$ python3 -q
>>> import numpy as np
>>> np.set_printoptions(precision=3, suppress=True, linewidth=100, legacy="1.25")
>>> F = np.load("dump.npy")
>>> F
array([[ 2,  8,  8,  3,  5,  5,  6,  4],
       [ 2,  4,  0,  2,  7,  6,  2,  4],
       [ 2,  2,  9,  0,  1,  9,  4,  9],
       [ 0,  1,  8,  6,  6,  8,  6,  8],
       [12, 28,  8, 13, 40, 35, 16, 24]])
>>> # row 4 dominates
>>> np.linalg.cond(F) > 100
True
>>> round(float(np.linalg.norm(F, 2) / np.linalg.norm(F)), 3)
0.974
>>> [round(float(x), 3) for x in np.linalg.svd(F, compute_uv=False)[:3]]
[73.929, 14.82, 6.573]
>>> np.linalg.matrix_rank(F, rtol=0.1)
2
>>> U, s, Vt = np.linalg.svd(F)
>>> V = Vt[:(s > 1e-8).sum()]
>>> rng = np.random.default_rng(876338)
>>> vec = F[4] + -3 * F[2] + rng.integers(2) * np.eye(8)[0]
>>> vec
array([  7.,  22., -19.,  13.,  37.,   8.,   4.,  -3.])
>>> np.diag(V.T @ V)
array([0.16 , 0.785, 0.721, 0.546, 0.607, 0.513, 0.235, 0.433])
>>> np.round(np.linalg.norm(vec - V.T @ V @ vec), 3)
0.916
>>> r = np.linalg.matrix_rank(F)
>>> r
4
>>> N = np.linalg.svd(F)[2][r:].T
>>> np.allclose(F @ N, 0)
True
>>> np.round(F @ N, 3) + 0
array([[0., 0., 0., 0.],
       [0., 0., 0., 0.],
       [0., 0., 0., 0.],
       [0., 0., 0., 0.],
       [0., 0., 0., 0.]])
>>> f, g = F[1], F[0]
>>> f @ f
129
>>> p = (f @ g) / (f @ f) * f
>>> np.outer(f, g)
array([[ 4, 16, 16,  6, 10, 10, 12,  8],
       [ 8, 32, 32, 12, 20, 20, 24, 16],
       [ 0,  0,  0,  0,  0,  0,  0,  0],
       [ 4, 16, 16,  6, 10, 10, 12,  8],
       [14, 56, 56, 21, 35, 35, 42, 28],
       [12, 48, 48, 18, 30, 30, 36, 24],
       [ 4, 16, 16,  6, 10, 10, 12,  8],
       [ 8, 32, 32, 12, 20, 20, 24, 16]])
>>> vec = np.array([-8, -6, -4, 0, 5, 1, -4, -9])
>>> F @ np.ones(8)
array([ 41.,  27.,  36.,  43., 176.])
>>> vec @ F
Traceback (most recent call last):
  File "<python-input-27>", line 1, in <module>
    vec @ F
    ~~~~^~~
ValueError: matmul: Input operand 1 has a mismatch in its core dimension 0, with gufunc signature (n?,k),(k,m?)->(n?,m?) (size 5 is different from 8)
>>> F @ (2 * vec)
array([-252,  -86, -294, -192, -682])
>>> F @ np.eye(8)[6]
array([ 6.,  2.,  4.,  6., 16.])
>>> np.sign((F @ vec).round(6))
array([-1, -1, -1, -1, -1])
>>> s = 20 * 0.2 ** np.arange(3)
>>> O, _ = np.linalg.qr(np.array([[0.2, 0.5, 0.2], [1.4, 0.5, 0.6], [-0.8, 0.3, 0.6]]))
>>> m1 = rng.normal(size=(23, 3)) * s @ O
>>> m1
array([[  3.618, -13.652,  15.222],
       [  2.352,   1.36 ,  -2.425],
       [  3.547, -17.041,  18.56 ],
       [  7.166, -16.942,  13.872],
       [ -0.748,   1.868,  -0.505],
       [ -3.742,   8.366,  -6.239],
       [ -3.163,   4.625,  -2.495],
       [ -3.664,   4.366,  -4.382],
       [ -8.141,  26.563, -27.965],
       [  9.54 , -21.71 ,  15.777],
       [  8.956, -23.588,  22.777],
       [ -3.851,   8.861,  -4.852],
       [  0.717,   2.043,  -0.934],
       [  2.7  ,  -3.951,   3.149],
       [ -0.139,  -7.047,   6.874],
       [  1.603,   5.56 ,  -8.695],
       [ -2.582,  15.028, -18.9  ],
       [ -4.687,  -2.913,   7.139],
       [ -0.474,   7.014, -11.21 ],
       [ -2.08 ,  21.496, -23.995],
       [ -9.703,  37.082, -36.331],
       [  0.384,  -7.024,   6.114],
       [  5.877,   0.282,  -6.449]])
>>> U, s, Vt = np.linalg.svd(F)
>>> np.argmax(s[:-1] / (s[1:] + 1e-6)) + 1
4
>>> Y = U[:, :4] @ np.diag(s[:4]) @ Vt[:4]
>>> np.round(np.abs(F - Y).max(), 3)
0.0
>>> round(float(np.linalg.norm(F - Y) / np.linalg.norm(F)), 3)
0.0
>>> Y.round(3) + 0
array([[ 2.,  8.,  8.,  3.,  5.,  5.,  6.,  4.],
       [ 2.,  4.,  0.,  2.,  7.,  6.,  2.,  4.],
       [ 2.,  2.,  9.,  0.,  1.,  9.,  4.,  9.],
       [ 0.,  1.,  8.,  6.,  6.,  8.,  6.,  8.],
       [12., 28.,  8., 13., 40., 35., 16., 24.]])
>>> Y = np.c_[m1[:, :1] @ np.array([[-6]]), np.array([2, 2, 3, 0, 2, 1, 4, 5, 0, 4, 2, 4, 1, 0, 3, 0, 1, 4, 0, 4, 5, 1, 4])]
>>> Y
array([[-21.706,   2.   ],
       [-14.109,   2.   ],
       [-21.28 ,   3.   ],
       [-42.997,   0.   ],
       [  4.49 ,   2.   ],
       [ 22.452,   1.   ],
       [ 18.98 ,   4.   ],
       [ 21.982,   5.   ],
       [ 48.844,   0.   ],
       [-57.24 ,   4.   ],
       [-53.737,   2.   ],
       [ 23.105,   4.   ],
       [ -4.302,   1.   ],
       [-16.198,   0.   ],
       [  0.836,   3.   ],
       [ -9.619,   0.   ],
       [ 15.494,   1.   ],
       [ 28.123,   4.   ],
       [  2.844,   0.   ],
       [ 12.482,   4.   ],
       [ 58.217,   5.   ],
       [ -2.303,   1.   ],
       [-35.263,   4.   ]])
>>> np.linalg.matrix_rank(np.c_[m1, Y])
4
>>> np.linalg.matrix_rank(Y)
2
>>> np.round(np.linalg.lstsq(m1, Y[:, 0])[0], 3) + 0
array([-6.,  0.,  0.])
>>> np.round(np.linalg.norm(Y - m1 @ np.linalg.lstsq(m1, Y)[0], axis=0), 3) + 0
array([ 0.   , 13.421])
>>> cent = m1[[9, 15]].astype(float)
>>> for _ in range(4):
...     lab = np.linalg.norm(m1[:, None] - cent, axis=-1).argmin(axis=1)
...     cent = np.array([m1[lab == j].mean(axis=0) for j in range(2)])
... 
>>> lab
array([0, 1, 0, 0, 1, 1, 1, 1, 1, 0, 0, 1, 1, 0, 0, 1, 1, 0, 1, 1, 1, 0, 1])
>>> cent[1] - cent[0]
array([ -5.425,  22.975, -23.263])
>>> np.bincount(lab)
array([ 9, 14])
